$ ipython --no-banner

In [1]: import numpy as np

In [2]: np.set_printoptions(precision=2, suppress=True, linewidth=160, sign=" ")

In [3]: def tidy(a):
   ...:     return np.round(a, 2) + 0
   ...: 

In [4]: out = np.array([[-3, 2, 3], [-1, 3, 1], [-3, -1, -5]])

In [5]: W2 = np.array([[1, -2], [-1, 0]])

In [6]: W0 = np.block([[out, np.zeros((3, 2))], [np.zeros((2, 3)), W2]])

In [7]: W0
Out[7]: 
array([[-3.,  2.,  3.,  0.,  0.],
       [-1.,  3.,  1.,  0.,  0.],
       [-3., -1., -5.,  0.,  0.],
       [ 0.,  0.,  0.,  1., -2.],
       [ 0.,  0.,  0., -1.,  0.]])

In [8]: hat = np.triu(np.array([[1, 5, -2, -5, 5],
   ...:     [-4, 0, -3, 0, 2],
   ...:     [2, -4, 5, -1, 1],
   ...:     [4, 0, 1, -4, 4],
   ...:     [-2, -5, -3, -4, 5]]), 1) + np.eye(5)

In [9]: out = hat @ W0 @ np.linalg.inv(hat)

In [10]: np.linalg.matrix_rank(out)
Out[10]: np.int64(5)

In [11]: hat @ W0 - W0 @ hat
Out[11]: 
array([[  1.,  32.,  15., -22.,  18.],
       [  9.,   8.,  22.,  -6.,  -2.],
       [  0.,  15.,  -9., -22.,  24.],
       [  0.,   0.,   0.,  -4.,  -4.],
       [  0.,   0.,   0.,   0.,   4.]])

In [12]: q, R = np.linalg.qr(W0)

In [13]: tidy(abs(R[0, 0])), tidy(np.linalg.norm(W0[:, 0]))
Out[13]: (np.float64(4.36), np.float64(4.36))

In [14]: tidy(q @ R)
Out[14]: 
array([[-3.,  2.,  3.,  0.,  0.],
       [-1.,  3.,  1.,  0.,  0.],
       [-3., -1., -5.,  0.,  0.],
       [ 0.,  0.,  0.,  1., -2.],
       [ 0.,  0.,  0., -1.,  0.]])

In [15]: cov = W0.T @ W0

In [16]: np.diag(cov)
Out[16]: array([ 19.,  14.,  35.,   2.,   4.])

In [17]: cov
Out[17]: 
array([[19., -6.,  5.,  0.,  0.],
       [-6., 14., 14.,  0.,  0.],
       [ 5., 14., 35.,  0.,  0.],
       [ 0.,  0.,  0.,  2., -2.],
       [ 0.,  0.,  0., -2.,  4.]])

In [18]: print(np.allclose(cov, cov.T))
True

In [19]: print(tidy(np.linalg.svd(W0, compute_uv=False) ** 2))
[ 42.15  22.55   5.24   3.3    0.76]

In [20]: T = np.stack([W0, 3 * W0, W0[::-1]])

In [21]: print((T @ W0.T).shape)
(3, 5, 5)

In [22]: np.einsum("bij,cij->bc", T, T)
Out[22]: 
array([[  74.,  222.,   35.],
       [ 222.,  666.,  105.],
       [  35.,  105.,   74.]])

In [23]: tidy(np.linalg.norm(T, axis=(1, 2)))
Out[23]: array([  8.6 ,  25.81,   8.6 ])

In [24]: T.shape
Out[24]: (3, 5, 5)

In [25]: T.sum(axis=0)
Out[25]: 
array([[-12.,   8.,  12.,  -1.,   0.],
       [ -4.,  12.,   4.,   1.,  -2.],
       [-15.,  -5., -25.,   0.,   0.],
       [ -1.,   3.,   1.,   4.,  -8.],
       [ -3.,   2.,   3.,  -4.,   0.]])

In [26]: tidy(np.linalg.det(T))
Out[26]: array([  -112., -27216.,   -112.])

In [27]: np.linalg.matrix_rank(T.reshape(3, -1))
Out[27]: np.int64(2)

In [28]: feats = np.load("data.npy")

In [29]: tidy(feats)
Out[29]: 
array([[-0.39, -0.28, -0.83, -0.28],
       [-0.28,  0.94, -0.17, -0.06],
       [-0.83, -0.17,  0.5 , -0.17],
       [-0.28, -0.06, -0.17,  0.94]])

In [30]: # equal to its transpose

In [31]: evals, V = np.linalg.eig(feats)

In [32]: tidy(np.sort(np.linalg.eigvals(feats.T)))
Out[32]: array([-1.,  1.,  1.,  1.])

In [33]: tidy(np.sort(np.linalg.eigvals(feats @ feats)))
Out[33]: array([ 1.,  1.,  1.,  1.])

In [34]: tidy(feats @ V[:, 0] - evals[0] * V[:, 0])
Out[34]: array([ 0.,  0.,  0.,  0.])

In [35]: x0 = np.array([2, 2, 0, 2, 0])

In [36]: h = np.maximum(W0 @ x0, 0)

In [37]: tidy(np.tanh(W0 @ x0))
Out[37]: array([-0.96,  1.  , -1.  ,  0.96, -0.96])

In [38]: W0 * (h > 1e-9)[:, None]
Out[38]: 
array([[-0.,  0.,  0.,  0.,  0.],
       [-1.,  3.,  1.,  0.,  0.],
       [-0., -0., -0.,  0.,  0.],
       [ 0.,  0.,  0.,  1., -2.],
       [ 0.,  0.,  0., -0.,  0.]])

In [39]: h
Out[39]: array([ 0.,  4.,  0.,  2.,  0.])

In [40]: np.maximum(W0 @ (3 * x0), 0)
Out[40]: array([  0.,  12.,   0.,   6.,   0.])

In [41]: x0 = np.array([-2, 2, -1, 3])

In [42]: (feats @ x0).argmax()
Out[42]: np.int64(3)

In [43]: tidy(np.einsum("ij,j->i", feats, x0))
Out[43]: array([ 0.22,  2.44,  0.33,  3.44])

In [44]: tidy(feats * x0)
Out[44]: 
array([[ 0.78, -0.56,  0.83, -0.83],
       [ 0.56,  1.89,  0.17, -0.17],
       [ 1.67, -0.33, -0.5 , -0.5 ],
       [ 0.56, -0.11,  0.17,  2.83]])

In [45]: tidy(feats @ (2 * x0))
Out[45]: array([ 0.44,  4.89,  0.67,  6.89])

In [46]: np.linalg.norm(feats @ x0) <= np.linalg.norm(feats, 2) * np.linalg.norm(x0) + 1e-9
Out[46]: np.True_

In [47]: tidy((feats * x0).sum(axis=1))
Out[47]: array([ 0.22,  2.44,  0.33,  3.44])

In [48]: X = np.load("x.npy")

In [49]: print(X)
[[ 0.34 -0.86 -2.39 -0.01]
 [ 6.88 -2.94 -1.29 -2.67]
 [-1.38  1.96  3.93 -0.94]
 [-0.17  1.22  2.33  0.4 ]
 [-4.71 -0.28 -2.06  3.59]
 [-5.09  2.21  3.68  2.11]
 [-3.34  0.85 -1.23  3.46]
 [-0.51 -0.57  2.06 -0.47]
 [ 1.36 -0.93 -1.55 -0.13]
 [ 5.23 -1.64  0.26 -2.86]
 [ 1.6   1.24  3.5   0.74]
 [-2.74 -0.64 -2.97  0.13]
 [-4.28  0.33  2.85  0.3 ]
 [ 7.63 -2.59 -0.59 -3.39]
 [-6.33  1.32 -2.29  4.77]
 [-3.73  2.12  0.09  2.42]
 [ 4.25 -1.85 -0.63 -1.76]
 [ 6.98 -2.24 -0.89 -4.17]
 [-6.84  0.53  0.61  1.86]]

In [50]: W2 = X[[1, 8]].astype(float)

In [51]: for _ in range(3):
    ...:     labels = np.linalg.norm(X[:, None] - W2, axis=-1).argmin(axis=1)
    ...:     W2 = np.array([X[labels == j].mean(axis=0) for j in range(2)])
    ...: 

In [52]: print(labels)
[ 1  0  1  1  1  1  1  1  1  0  1  1  1  0  1  1  0  0  1]

In [53]: np.bincount(labels)
Out[53]: array([  5,  14])

In [54]: print(tidy(W2))
[[ 6.19 -2.25 -0.63 -2.97]
 [-2.56  0.61  0.47  1.3 ]]

In [55]: Xs = X - X.mean(axis=0)

In [56]: V = np.linalg.svd(Xs)[2][:2]

In [57]: out = Xs - Xs @ V.T @ V

In [58]: print(np.linalg.norm(out, axis=1).round(6).argmax())
10

In [59]: tidy(np.diag(V.T @ V))
Out[59]: array([ 0.75,  0.15,  0.87,  0.23])

In [60]: rng = np.random.default_rng(247581)

In [61]: labels = rng.permutation(4)

In [62]: out = X[:, labels] * rng.choice([-1, 1], 4)

In [63]: out
Out[63]: 
array([[ 0.34, -0.01, -2.39, -0.86],
       [ 6.88, -2.67, -1.29, -2.94],
       [-1.38, -0.94,  3.93,  1.96],
       [-0.17,  0.4 ,  2.33,  1.22],
       [-4.71,  3.59, -2.06, -0.28],
       [-5.09,  2.11,  3.68,  2.21],
       [-3.34,  3.46, -1.23,  0.85],
       [-0.51, -0.47,  2.06, -0.57],
       [ 1.36, -0.13, -1.55, -0.93],
       [ 5.23, -2.86,  0.26, -1.64],
       [ 1.6 ,  0.74,  3.5 ,  1.24],
       [-2.74,  0.13, -2.97, -0.64],
       [-4.28,  0.3 ,  2.85,  0.33],
       [ 7.63, -3.39, -0.59, -2.59],
       [-6.33,  4.77, -2.29,  1.32],
       [-3.73,  2.42,  0.09,  2.12],
       [ 4.25, -1.76, -0.63, -1.85],
       [ 6.98, -4.17, -0.89, -2.24],
       [-6.84,  1.86,  0.61,  0.53]])

In [64]: left, _, Vh = np.linalg.svd(X.T @ out)

In [65]: tidy(left @ Vh)
Out[65]: 
array([[ 1.,  0.,  0.,  0.],
       [ 0.,  0.,  0.,  1.],
       [ 0.,  0.,  1.,  0.],
       [ 0.,  1.,  0.,  0.]])

In [66]: tidy(np.linalg.lstsq(X, out)[0])
Out[66]: 
array([[ 1.,  0.,  0.,  0.],
       [ 0.,  0.,  0.,  1.],
       [ 0.,  0.,  1.,  0.],
       [ 0.,  1.,  0.,  0.]])

In [67]: out = np.array([[-6, -2], [-7, 1], [8, -1], [-3, 0]])

In [68]: tidy(np.einsum("ij->j", X))
Out[68]: array([-4.85, -2.76,  3.42,  3.38])

In [69]: np.linalg.matrix_rank(X @ out)
Out[69]: np.int64(2)

In [70]: hat = X @ np.linalg.solve(X.T @ X, X.T)

In [71]: tidy(np.linalg.eigvalsh(hat))
Out[71]: array([ 0.,  0.,  0.,  0.,  0.,  0.,  0.,  0.,  0.,  0.,  0.,  0.,  0.,  0.,  0.,  1.,  1.,  1.,  1.])

In [72]: np.allclose(hat @ hat, hat)
Out[72]: True

In [73]: tidy(hat @ X[:, 1])
Out[73]: array([-0.86, -2.94,  1.96,  1.22, -0.28,  2.21,  0.85, -0.57, -0.93, -1.64,  1.24, -0.64,  0.33, -2.59,  1.32,  2.12, -1.85, -2.24,  0.53])

In [74]: np.linalg.matrix_rank(np.eye(19) - hat)
Out[74]: np.int64(15)

In [75]: mat = np.array([[-1, 3, 1, 0, 0, -3, 1],
    ...:     [0, 3, 0, 2, -1, 1, 1],
    ...:     [-1, -3, 2, 3, 0, 2, 1],
    ...:     [1, -3, 3, 3, 0, 3, 2],
    ...:     [-2, 3, 3, -2, 0, 1, -1],
    ...:     [-2, 2, 0, 2, 0, 1, 0],
    ...:     [0, -3, -2, -1, -3, -2, -2]])

In [76]: mat[0] = mat[2]

In [77]: print(mat)
[[-1 -3  2  3  0  2  1]
 [ 0  3  0  2 -1  1  1]
 [-1 -3  2  3  0  2  1]
 [ 1 -3  3  3  0  3  2]
 [-2  3  3 -2  0  1 -1]
 [-2  2  0  2  0  1  0]
 [ 0 -3 -2 -1 -3 -2 -2]]

In [78]: # rows and columns are dependent

In [79]: np.abs(np.diag(np.linalg.qr(mat)[1])) > 1e-9
Out[79]: array([ True,  True,  True,  True,  True,  True, False])

In [80]: print(tidy(mat @ np.linalg.pinv(mat) @ mat))
[[-1. -3.  2.  3.  0.  2.  1.]
 [ 0.  3.  0.  2. -1.  1.  1.]
 [-1. -3.  2.  3.  0.  2.  1.]
 [ 1. -3.  3.  3.  0.  3.  2.]
 [-2.  3.  3. -2.  0.  1. -1.]
 [-2.  2.  0.  2.  0.  1.  0.]
 [ 0. -3. -2. -1. -3. -2. -2.]]

In [81]: print(np.allclose(mat[:-1].T @ np.linalg.lstsq(mat[:-1].T, mat[-1])[0], mat[-1]))
False

In [82]: left, sigma, Vh = np.linalg.svd(mat)

In [83]: V = Vh[:(sigma > 1e-8).sum()]

In [84]: x0 = mat[6] + 5 * mat[5] + rng.integers(2) * np.eye(7)[6]

In [85]: x0
Out[85]: array([-10.,   7.,  -2.,   9.,  -3.,   3.,  -2.])

In [86]: print(np.linalg.matrix_rank(np.vstack([mat, x0])))
6

In [87]: tidy(np.linalg.norm(x0 - V.T @ V @ x0))
Out[87]: np.float64(0.0)

In [88]: left, sigma, Vh = np.linalg.svd(mat)

In [89]: tidy(sigma)
Out[89]: array([ 9.82,  7.3 ,  4.15,  3.61,  2.23,  0.3 ,  0.  ])

In [90]: out = left[:, :6] @ np.diag(sigma[:6]) @ Vh[:6]

In [91]: print(tidy(np.linalg.norm(mat - out) / np.linalg.norm(mat)))
0.0

In [92]: print(np.linalg.matrix_rank(out))
6

In [93]: tidy(out)
Out[93]: 
array([[-1., -3.,  2.,  3.,  0.,  2.,  1.],
       [ 0.,  3.,  0.,  2., -1.,  1.,  1.],
       [-1., -3.,  2.,  3.,  0.,  2.,  1.],
       [ 1., -3.,  3.,  3.,  0.,  3.,  2.],
       [-2.,  3.,  3., -2.,  0.,  1., -1.],
       [-2.,  2.,  0.,  2.,  0.,  1.,  0.],
       [ 0., -3., -2., -1., -3., -2., -2.]])

In [94]: np.linalg.matrix_rank(mat, rtol=0.05)
Out[94]: np.int64(5)

In [95]: np.argsort(-np.linalg.norm(mat, axis=0).round(6), kind="stable")[:3]
Out[95]: array([ 1,  3,  2])

In [96]: tidy(np.linalg.norm(mat, 2) / np.linalg.norm(mat))
Out[96]: np.float64(0.72)

In [97]: print(np.linalg.matrix_rank(mat, rtol=0.1))
5

In [98]: np.linalg.cond(mat) > 100
Out[98]: np.True_

In [99]: [round(float(x), 2) for x in np.linalg.svd(mat, compute_uv=False)[:3]]
Out[99]: [9.82, 7.3, 4.15]

In [100]: x0 = np.array([3, 3, -3, 3, 1, 3, 3])

In [101]: np.einsum("ij,j->i", mat, x0)
Out[101]: array([  0,  20,   0,   9, -12,   9, -21])

In [102]: mat @ np.ones(7)
Out[102]: array([  4.,   6.,   4.,   9.,   2.,   3., -13.])

In [103]: (mat * x0).sum(axis=1)
Out[103]: array([  0,  20,   0,   9, -12,   9, -21])

In [104]: (mat @ x0).argmax()
Out[104]: np.int64(1)

In [105]: A = np.loadtxt("w.csv", delimiter=",")

In [106]: A
Out[106]: 
array([[ 0.,  4.,  1.,  0.,  2.,  3.,  3.,  1.,  3.],
       [-2.,  2., -1., -2.,  0.,  1.,  1., -1.,  1.],
       [-2.,  2., -1., -2.,  0.,  1.,  1., -1.,  1.],
       [ 0.,  4.,  1.,  0.,  2.,  3.,  3.,  1.,  3.],
       [ 1.,  5.,  2.,  1.,  3.,  4.,  4.,  2.,  4.],
       [-1.,  3.,  0., -1.,  1.,  2.,  2.,  0.,  2.],
       [-1.,  3.,  0., -1.,  1.,  2.,  2.,  0.,  2.],
       [ 1.,  5.,  2.,  1.,  3.,  4.,  4.,  2.,  4.],
       [ 0.,  4.,  1.,  0.,  2.,  3.,  3.,  1.,  3.],
       [ 1.,  5.,  2.,  1.,  3.,  4.,  4.,  2.,  4.]])

In [107]: left, sigma, Vh = np.linalg.svd(A)

In [108]: V = Vh[:(sigma > 1e-8).sum()]

In [109]: x0 = A[1] + 3 * A[3] + rng.integers(2) * np.eye(9)[8]

In [110]: x0
Out[110]: array([-2., 14.,  2., -2.,  6., 10., 10.,  2., 11.])

In [111]: tidy(np.diag(V.T @ V))
Out[111]: array([ 0.32,  0.38,  0.16,  0.32,  0.11,  0.18,  0.18,  0.16,  0.18])

In [112]: tidy(np.linalg.norm(x0 - V.T @ V @ x0))
Out[112]: np.float64(0.9)
